>>> import numpy as np
>>> np.set_printoptions(suppress=True, linewidth=120)
>>> tidy = lambda a: np.round(a, 3) + 0
>>> rng = np.random.default_rng(94800)
>>> A = np.eye(3, dtype=int)[rng.permutation(3)] * np.array([-3, 4, 0])
>>> A
array([[ 0,  4,  0],
       [-3,  0,  0],
       [ 0,  0,  0]])
>>> A2 = np.array([[3, 3, 3], [2, 1, 3]])
>>> W2 = np.kron(A2, A)
>>> W2.shape
(6, 9)
>>> W2
array([[ 0, 12,  0,  0, 12,  0,  0, 12,  0],
       [-9,  0,  0, -9,  0,  0, -9,  0,  0],
       [ 0,  0,  0,  0,  0,  0,  0,  0,  0],
       [ 0,  8,  0,  0,  4,  0,  0, 12,  0],
       [-6,  0,  0, -3,  0,  0, -9,  0,  0],
       [ 0,  0,  0,  0,  0,  0,  0,  0,  0]])
>>> np.argsort(-np.linalg.norm(A, axis=0).round(6), kind="stable")[:3]
array([1, 0, 2])
>>> [round(float(x), 3) for x in np.linalg.svd(A, compute_uv=False)[:3]]
[4.0, 3.0, 0.0]
>>> A[:, 2] @ A[:, 0]
np.int64(0)
>>> A.T @ A
array([[ 9,  0,  0],
       [ 0, 16,  0],
       [ 0,  0,  0]])
>>> U, sig, VT = np.linalg.svd(A, full_matrices=False)
>>> np.allclose(U * sig @ VT, A)
True
>>> U.shape, sig.shape, VT.shape
((3, 3), (3,), (3, 3))
>>> np.abs(VT[0])
array([0., 1., 0.])
>>> np.sqrt((sig ** 2).sum()), tidy(np.linalg.norm(A))
(np.float64(5.0), np.float64(5.0))
>>> np.abs(U[:, 0]).round(6).argmax()
np.int64(0)
>>> (sig > 1e-8).sum()
np.int64(2)
>>> U.T @ U
array([[1., 0., 0.],
       [0., 1., 0.],
       [0., 0., 1.]])
>>> VT @ VT.T
array([[1., 0., 0.],
       [0., 1., 0.],
       [0., 0., 1.]])
>>> np.cumsum(sig ** 2) / np.sum(sig ** 2)
array([0.64, 1.  , 1.  ])
>>> arr = np.loadtxt("a.csv", delimiter=",")
>>> arr
array([[ 1.637,  0.15 ,  1.624, -0.843,  2.962],
       [-1.509, -0.64 , -1.791,  1.095, -3.446],
       [ 2.615,  2.94 ,  3.262,  2.56 ,  4.197],
       [ 0.346, -0.413,  0.692, -1.317,  1.564],
       [ 1.722,  0.906, -1.385, -0.831, -1.553],
       [-0.93 , -0.021, -1.263,  1.356, -1.394],
       [ 0.219,  0.196, -0.409,  0.108, -0.793],
       [-0.969, -0.199,  1.285,  2.385, -0.088],
       [ 0.429,  0.166,  0.658, -0.571,  0.293],
       [-0.751, -0.165, -1.075,  0.338, -0.982],
       [-0.375,  0.175, -1.781, -1.511, -5.876],
       [ 0.788,  1.37 ,  0.584,  3.456,  0.026]])
>>> t = np.radians(15)
>>> R = np.eye(5)
>>> R[4, 4] = R[2, 2] = np.cos(t)
>>> R[4, 2], R[2, 4] = -np.sin(t), np.sin(t)
>>> tidy(R)
array([[ 1.   ,  0.   ,  0.   ,  0.   ,  0.   ],
       [ 0.   ,  1.   ,  0.   ,  0.   ,  0.   ],
       [ 0.   ,  0.   ,  0.966,  0.   ,  0.259],
       [ 0.   ,  0.   ,  0.   ,  1.   ,  0.   ],
       [ 0.   ,  0.   , -0.259,  0.   ,  0.966]])
>>> A2 = arr @ R.T
>>> tidy(np.abs(A2 - arr).max(axis=0))
array([0.   , 0.   , 1.46 , 0.   , 0.987])
>>> tidy(np.linalg.det(R)), tidy(np.trace(R))
(np.float64(1.0), np.float64(4.932))
>>> Xs = arr - arr.mean(axis=0)
>>> V = np.linalg.svd(Xs)[2][:4]
>>> A2 = Xs - Xs @ V.T @ V
>>> tidy(np.linalg.norm(A2) / np.linalg.norm(Xs))
np.float64(0.057)
>>> tidy(np.diag(V.T @ V))
array([0.626, 0.466, 0.991, 0.94 , 0.977])
>>> tidy(A2.std(axis=0))
array([0.128, 0.153, 0.019, 0.051, 0.031])
